$ python -q
>>> import numpy as np
>>> from numpy import linalg as LA
>>> np.set_printoptions(precision=2, suppress=True, linewidth=100, floatmode="fixed")
>>> M = np.load("case8.npy")
>>> M
array([[  3.64,   1.40,   0.30,   0.90,   0.60],
       [  4.20,  -0.20,   0.90,   1.10,  -1.20],
       [ -3.27,   0.00,   0.20,  -0.80,  -0.70],
       [ -2.32,  -0.60,   0.30,  -0.50,   3.00],
       [ -2.79,   0.70,  -0.90,  -0.80,  -1.00],
       [ -3.10,   1.70,  -1.50,  -0.80,   0.90],
       [ -0.85,   0.60,  -0.20,  -0.20,   0.40],
       [ -3.59,   0.10,  -0.70,  -0.90,   1.10],
       [  2.37,  -0.10,   0.70,   0.50,   0.40],
       [  2.86,  -1.30,   1.50,   0.80,   0.60],
       [  1.04,   0.50,  -0.60,   0.40,   0.60],
       [-12.00,   0.90,   0.80,  -3.00,  -1.10],
       [ -1.79,  -0.60,   0.20,  -0.40,  -0.50]])
>>> cen = (M - M.mean(axis=0)) / M.std(axis=0)
>>> cen.std(axis=0)
array([1.00, 1.00, 1.00, 1.00, 1.00])
>>> np.argwhere(np.abs(cen) > 2)
array([[ 3,  4],
       [11,  0],
       [11,  3]])
>>> b = LA.lstsq(np.delete(cen, 3, axis=1), cen[:, 3])[0]
>>> np.abs(b).argmax()
np.int64(0)
>>> D = LA.norm(M[:, None] - M[None], axis=-1)
>>> D[8]
array([ 2.05,  2.51,  5.91,  5.49,  5.79,  6.32,  3.49,  6.32,  0.00,  1.57,  1.97, 14.90,  4.41])
>>> np.flatnonzero(D[8] < D.mean() / 2)
array([ 0,  1,  8,  9, 10])
>>> print(np.unravel_index(D.round(6).argmax(), D.shape))
(np.int64(1), np.int64(11))
>>> LA.matrix_rank(D ** 2)
np.int64(7)
>>> D.mean(axis=1).argmax()
np.int64(11)
>>> D[:5, :5]
array([[0.00, 2.55, 7.37, 6.87, 6.98],
       [2.55, 0.00, 7.76, 7.95, 7.52],
       [7.37, 7.76, 0.00, 3.88, 1.42],
       [6.87, 7.95, 3.88, 0.00, 4.41],
       [6.98, 7.52, 1.42, 4.41, 0.00]])
>>> idx = M[:, 1] > np.median(M[:, 1])
>>> r0 = M[idx].mean(axis=0) - M[~idx].mean(axis=0)
>>> idx.astype(int)
array([1, 0, 0, 0, 1, 1, 1, 0, 0, 0, 1, 1, 0])
>>> print(((M - M.mean(axis=0)) @ r0 > 0).astype(int))
[0 0 1 1 1 1 0 1 0 0 0 1 1]
>>> round(float((((M - M.mean(axis=0)) @ r0 > 0) == idx).mean()), 2)
0.46
>>> gram = np.cov(M, rowvar=False)
>>> np.argsort(-M.std(axis=0).round(6), kind="stable")
array([0, 4, 3, 1, 2])
>>> np.corrcoef(M.T)
array([[ 1.00, -0.27,  0.23,  1.00,  0.16],
       [-0.27,  1.00, -0.63, -0.30, -0.13],
       [ 0.23, -0.63,  1.00,  0.24, -0.16],
       [ 1.00, -0.30,  0.24,  1.00,  0.17],
       [ 0.16, -0.13, -0.16,  0.17,  1.00]])
>>> print(gram.shape)
(5, 5)
>>> M.std(axis=0)
array([4.13, 0.81, 0.80, 1.05, 1.11])
>>> np.median(M, axis=0)
array([-1.79,  0.10,  0.20, -0.40,  0.40])
>>> vec = np.array([1, -2, -2, 2, -2])
>>> y = M @ vec
>>> LA.lstsq(M, y)[0]
array([ 1.00, -2.00, -2.00,  2.00, -2.00])
>>> print(np.round(LA.pinv(M) @ M, 2) + 0)
[[1.00 0.00 0.00 0.00 0.00]
 [0.00 1.00 0.00 0.00 0.00]
 [0.00 0.00 1.00 0.00 0.00]
 [0.00 0.00 0.00 1.00 0.00]
 [0.00 0.00 0.00 0.00 1.00]]
>>> y
array([  0.84,   7.40,  -3.87,  -8.72,  -1.99,  -6.90,  -2.85,  -6.39,   1.37,   2.86,   0.84,
       -19.20,  -0.79])
>>> rng = np.random.default_rng(960545)
>>> y = y + 0.1 * rng.normal(size=13)
>>> y
array([  0.68,   7.49,  -4.03,  -8.50,  -1.91,  -7.13,  -2.67,  -6.42,   1.48,   2.93,   0.70,
       -19.16,  -0.89])
>>> b, *_ = LA.lstsq(M, y)
>>> b.round()
array([ 1.00, -2.00, -2.00,  1.00, -2.00])
>>> b
array([ 1.19, -2.07, -1.94,  1.23, -1.96])
